$ ipython --no-banner

In [1]: import numpy as np

In [2]: import numpy.linalg as la

In [3]: np.set_printoptions(precision=3, suppress=True, linewidth=140)

In [4]: data = np.loadtxt("case8.csv", delimiter=",")

In [5]: print(data)
[[ -2.   9.   1.   6.   0.   6.   0.   6.   2.   4.   0.]
 [  4.  -3.   6.   3.   8.   4.   2.   2.   7.   5.   8.]
 [  4.   8.  11.   3.   4.   3.   7.   7.   0.   7.   5.]
 [  2.   1.   5. -10.   8.   1.   0.   2.   0.   5.   7.]
 [  1.   5.   7.   3. -14.   9.   2.   6.   0.   7.   5.]
 [  7.   5.   6.   4.   2.  20.   8.   9.   5.   9.   5.]
 [  0.   3.   8.   5.   2.   5.   8.   7.   0.   3.   9.]
 [  9.   2.   3.   7.   2.   1.   6.  20.   5.   7.   9.]
 [  6.   3.   7.   2.   7.   1.   5.   5. -15.   1.   5.]
 [  5.   9.   3.   0.   0.   6.   9.   3.   4.   6.   2.]
 [  9.   2.   0.   4.   2.   6.   6.   7.   4.   3. -14.]]

In [6]: out = la.inv(data)

In [7]: print(np.round(la.inv(out), 3) + 0)
[[ -2.   9.   1.   6.   0.   6.   0.   6.   2.   4.   0.]
 [  4.  -3.   6.   3.   8.   4.   2.   2.   7.   5.   8.]
 [  4.   8.  11.   3.   4.   3.   7.   7.   0.   7.   5.]
 [  2.   1.   5. -10.   8.   1.   0.   2.   0.   5.   7.]
 [  1.   5.   7.   3. -14.   9.   2.   6.   0.   7.   5.]
 [  7.   5.   6.   4.   2.  20.   8.   9.   5.   9.   5.]
 [  0.   3.   8.   5.   2.   5.   8.   7.   0.   3.   9.]
 [  9.   2.   3.   7.   2.   1.   6.  20.   5.   7.   9.]
 [  6.   3.   7.   2.   7.   1.   5.   5. -15.   1.   5.]
 [  5.   9.   3.   0.   0.   6.   9.   3.   4.   6.   2.]
 [  9.   2.   0.   4.   2.   6.   6.   7.   4.   3. -14.]]

In [8]: print(np.round(data @ out, 3) + 0)
[[1. 0. 0. 0. 0. 0. 0. 0. 0. 0. 0.]
 [0. 1. 0. 0. 0. 0. 0. 0. 0. 0. 0.]
 [0. 0. 1. 0. 0. 0. 0. 0. 0. 0. 0.]
 [0. 0. 0. 1. 0. 0. 0. 0. 0. 0. 0.]
 [0. 0. 0. 0. 1. 0. 0. 0. 0. 0. 0.]
 [0. 0. 0. 0. 0. 1. 0. 0. 0. 0. 0.]
 [0. 0. 0. 0. 0. 0. 1. 0. 0. 0. 0.]
 [0. 0. 0. 0. 0. 0. 0. 1. 0. 0. 0.]
 [0. 0. 0. 0. 0. 0. 0. 0. 1. 0. 0.]
 [0. 0. 0. 0. 0. 0. 0. 0. 0. 1. 0.]
 [0. 0. 0. 0. 0. 0. 0. 0. 0. 0. 1.]]

In [9]: print(np.round(la.cond(data), 3))
160.695

In [10]: rng = np.random.default_rng(2117)

In [11]: mat = rng.normal(size=(43, 12)) + 20 * np.array([3, 1, 1, 1, 3, 0, 1, 1, 2, 3, 1, -3])

In [12]: print(mat.round(3) + 0)
[[ 59.085  18.899  19.417  21.06   59.715   0.023  19.985  18.799  40.011  59.858  20.235 -58.482]
 [ 61.977  18.403  19.719  21.524  61.705  -0.598  21.463  20.301  39.39   58.876  19.995 -59.097]
 [ 60.28   18.672  19.811  20.259  60.644   1.754  21.093  19.575  38.769  62.127  18.908 -59.422]
 [ 61.38   19.536  19.481  20.062  61.455  -0.429  21.927  20.024  40.125  59.189  22.262 -60.723]
 [ 59.12   20.341  20.123  19.386  59.502   0.234  20.535  19.583  39.708  62.059  21.628 -60.177]
 [ 59.312  20.058  19.722  19.019  61.381   0.899  19.353  20.935  39.579  60.884  19.507 -59.638]
 [ 59.553  18.259  21.091  19.009  59.545  -1.313  21.546  19.848  39.22   57.768  19.587 -60.874]
 [ 59.615  21.424  18.662  20.52   60.563   1.025  19.516  17.948  41.13   59.747  20.58  -59.302]
 [ 59.597  19.015  21.557  20.377  59.317   0.463  18.335  19.154  40.551  58.9    21.384 -59.906]
 [ 59.938  19.606  18.495  21.014  60.656  -1.737  20.408  20.7    39.545  60.059  17.34  -59.586]
 [ 58.93   19.654  20.721  19.154  60.744  -0.29   18.506  19.073  40.913  60.329  19.4   -58.889]
 [ 58.824  19.336  19.896  19.88   59.463   0.     20.894  20.638  41.053  59.676  20.235 -59.711]
 [ 60.457  20.09   18.796  20.209  59.792  -0.96   19.983  22.141  40.99   62.318  20.599 -60.376]
 [ 59.252  21.06   21.528  18.787  59.941   1.583  19.577  20.466  39.13   60.352  19.197 -60.174]
 [ 60.897  20.437  21.166  21.502  57.213  -0.699  20.088  18.411  39.602  60.052  21.203 -59.57 ]
 [ 59.188  20.284  20.204  19.635  58.739   1.257  19.983  22.208  39.379  60.929  19.787 -58.924]
 [ 60.067  19.7    19.088  19.258  58.658  -0.461  20.247  19.933  41.186  58.719  19.011 -60.381]
 [ 62.487  20.37   21.958  19.144  58.891   0.363  18.65   19.214  40.156  60.553  20.31  -58.731]
 [ 60.211  21.504  18.915  19.578  60.623  -0.218  20.614  19.97   38.706  62.008  19.42  -59.599]
 [ 59.478  19.948  19.798  20.832  59.356   0.142  20.044  19.243  40.228  60.474  20.538 -58.371]
 [ 59.861  20.064  19.748  19.19   60.093   0.113  21.424  20.234  40.234  60.975  21.554 -59.998]
 [ 60.164  19.948  19.399  20.33   58.176   0.758  19.782  20.534  41.181  61.213  20.94  -59.498]
 [ 60.803  20.974  19.29   20.323  59.703   1.547  20.341  18.818  40.033  60.795  17.933 -58.886]
 [ 60.077  21.533  21.059  20.539  58.87   -0.368  19.769  20.371  38.477  62.903  18.878 -60.428]
 [ 60.372  20.939  20.123  21.678  58.957   0.823  20.259  20.721  40.872  59.466  21.521 -59.338]
 [ 59.948  19.609  18.076  19.206  60.07    0.37   21.066  20.5    40.15   60.631  20.746 -58.555]
 [ 59.66   20.338  19.552  19.73   60.026  -0.374  20.745  20.98   40.555  59.187  22.017 -59.55 ]
 [ 59.51   18.112  20.962  18.889  60.257   0.848  18.554  21.624  40.645  60.053  17.867 -62.455]
 [ 59.75   20.417  18.692  20.977  60.309  -1.276  18.149  20.429  40.524  59.894  18.746 -58.341]
 [ 61.052  20.337  20.079  20.318  60.615  -0.602  20.136  20.517  39.977  58.381  19.961 -60.62 ]
 [ 60.461  21.148  18.002  19.218  60.52   -0.149  19.092  19.84   40.089  59.603  20.201 -59.577]
 [ 58.427  18.888  20.624  20.068  59.424   0.527  21.201  19.959  40.593  61.082  20.191 -58.546]
 [ 60.906  18.835  19.323  20.183  58.44    1.889  20.238  19.704  39.301  59.779  19.645 -60.071]
 [ 59.619  20.728  19.119  18.236  59.464   0.563  19.409  19.248  39.364  60.64   20.665 -59.332]
 [ 58.714  18.389  20.077  20.46   61.293  -0.597  18.952  19.68   39.867  59.765  21.291 -60.611]
 [ 58.435  21.523  21.323  19.85   61.352   0.226  21.269  22.505  40.875  59.496  18.73  -61.275]
 [ 60.08   19.774  18.602  20.303  60.266   2.088  18.569  18.669  40.379  60.655  21.459 -59.283]
 [ 59.608  20.665  20.075  20.342  60.581   1.048  20.847  21.078  37.919  59.225  21.754 -59.428]
 [ 58.014  20.889  20.89   19.765  59.335   1.313  21.419  20.055  39.573  59.667  20.123 -61.95 ]
 [ 58.881  18.858  20.     18.968  60.902  -0.208  18.75   20.778  40.52   59.401  20.687 -59.1  ]
 [ 60.912  19.242  20.148  18.172  60.487  -1.154  20.035  20.574  40.878  59.876  21.237 -58.975]
 [ 59.754  16.258  20.033  20.72   59.717  -1.032  20.497  21.497  39.175  61.851  19.411 -61.526]
 [ 60.156  20.351  19.842  19.716  60.26    2.538  21.037  19.069  39.562  59.101  22.45  -58.682]]

In [13]: print([round(float(x), 3) for x in la.svd(mat, compute_uv=False)[:3]])
[888.866, 9.257, 8.368]

In [14]: print(la.matrix_rank(mat, rtol=0.1))
1

In [15]: print(round(np.log10(la.cond(mat))))
2

In [16]: print(np.argsort(-la.norm(mat, axis=0).round(6), kind="stable")[:3])
[9 4 0]
